% ipython --no-banner

In [1]: import numpy as np

In [2]: import numpy.linalg as la

In [3]: np.set_printoptions(precision=2, suppress=True, linewidth=200)

In [4]: def rd(a):
   ...:     return np.round(a, 2) + 0
   ...: 

In [5]: mat = np.loadtxt("sample18.csv", delimiter=",")

In [6]: mat
Out[6]: 
array([[0., 1., 0., 0., 0., 0., 1., 0., 0., 0., 0., 0.],
       [1., 0., 0., 0., 1., 0., 0., 0., 0., 0., 0., 1.],
       [0., 0., 0., 0., 0., 0., 0., 1., 0., 0., 0., 0.],
       [0., 0., 0., 0., 1., 0., 0., 0., 0., 0., 0., 0.],
       [0., 1., 0., 1., 0., 0., 1., 0., 1., 1., 0., 1.],
       [0., 0., 0., 0., 0., 0., 0., 0., 0., 0., 0., 0.],
       [1., 0., 0., 0., 1., 0., 0., 0., 0., 1., 0., 1.],
       [0., 0., 1., 0., 0., 0., 0., 0., 1., 0., 0., 1.],
       [0., 0., 0., 0., 1., 0., 0., 1., 0., 0., 0., 0.],
       [0., 0., 0., 0., 1., 0., 1., 0., 0., 0., 0., 0.],
       [0., 0., 0., 0., 0., 0., 0., 0., 0., 0., 0., 0.],
       [0., 1., 0., 0., 1., 0., 1., 1., 0., 0., 0., 0.]])

In [7]: # 3 groups of indices that never mix

In [8]: U, sigma, vt = la.svd(mat)

In [9]: evecs = vt[:(sigma > 1e-8).sum()]

In [10]: rng = np.random.default_rng(501642)

In [11]: vec = mat[9] + 5 * mat[4] + rng.integers(2) * np.eye(12)[1]

In [12]: vec
Out[12]: array([0., 6., 0., 5., 1., 0., 6., 0., 5., 5., 0., 5.])

In [13]: rd(evecs.T @ evecs)
Out[13]: 
array([[ 0.62,  0.  , -0.12, -0.12,  0.  ,  0.  ,  0.  ,  0.  , -0.25,  0.  ,  0.  ,  0.38],
       [ 0.  ,  1.  ,  0.  ,  0.  ,  0.  ,  0.  ,  0.  ,  0.  ,  0.  ,  0.  ,  0.  ,  0.  ],
       [-0.12,  0.  ,  0.62, -0.37,  0.  ,  0.  ,  0.  ,  0.  ,  0.25,  0.  ,  0.  ,  0.12],
       [-0.12,  0.  , -0.37,  0.62,  0.  ,  0.  ,  0.  ,  0.  ,  0.25,  0.  ,  0.  ,  0.12],
       [ 0.  ,  0.  ,  0.  ,  0.  ,  1.  ,  0.  ,  0.  ,  0.  ,  0.  ,  0.  ,  0.  ,  0.  ],
       [ 0.  ,  0.  ,  0.  ,  0.  ,  0.  ,  0.  ,  0.  ,  0.  ,  0.  ,  0.  ,  0.  ,  0.  ],
       [ 0.  ,  0.  ,  0.  ,  0.  ,  0.  ,  0.  ,  1.  ,  0.  ,  0.  ,  0.  ,  0.  ,  0.  ],
       [ 0.  ,  0.  ,  0.  ,  0.  ,  0.  ,  0.  ,  0.  ,  1.  ,  0.  ,  0.  ,  0.  ,  0.  ],
       [-0.25,  0.  ,  0.25,  0.25,  0.  ,  0.  ,  0.  ,  0.  ,  0.5 ,  0.  ,  0.  ,  0.25],
       [ 0.  ,  0.  ,  0.  ,  0.  ,  0.  ,  0.  ,  0.  ,  0.  ,  0.  ,  1.  ,  0.  ,  0.  ],
       [ 0.  ,  0.  ,  0.  ,  0.  ,  0.  ,  0.  ,  0.  ,  0.  ,  0.  ,  0.  ,  0.  ,  0.  ],
       [ 0.38,  0.  ,  0.12,  0.12,  0.  ,  0.  ,  0.  ,  0.  ,  0.25,  0.  ,  0.  ,  0.62]])

In [14]: print(la.matrix_rank(np.vstack([mat, vec])))
8

In [15]: np.allclose(evecs.T @ evecs @ vec, vec)
Out[15]: True

In [16]: rk = la.matrix_rank(mat)

In [17]: rk
Out[17]: np.int64(8)

In [18]: null = la.svd(mat)[2][rk:].T

In [19]: [int(la.matrix_rank(mat[:i])) for i in range(1, len(mat) + 1)]
Out[19]: [1, 2, 3, 4, 5, 5, 6, 7, 7, 8, 8, 8]

In [20]: la.matrix_rank(mat.T @ mat), la.matrix_rank(mat @ mat.T)
Out[20]: (np.int64(8), np.int64(8))

In [21]: print([int(la.matrix_rank(mat[:, :j + 1])) for j in range(12)])
[1, 2, 3, 4, 5, 5, 6, 7, 7, 8, 8, 8]

In [22]: np.allclose(mat @ null, 0)
Out[22]: True

In [23]: null.shape
Out[23]: (12, 4)
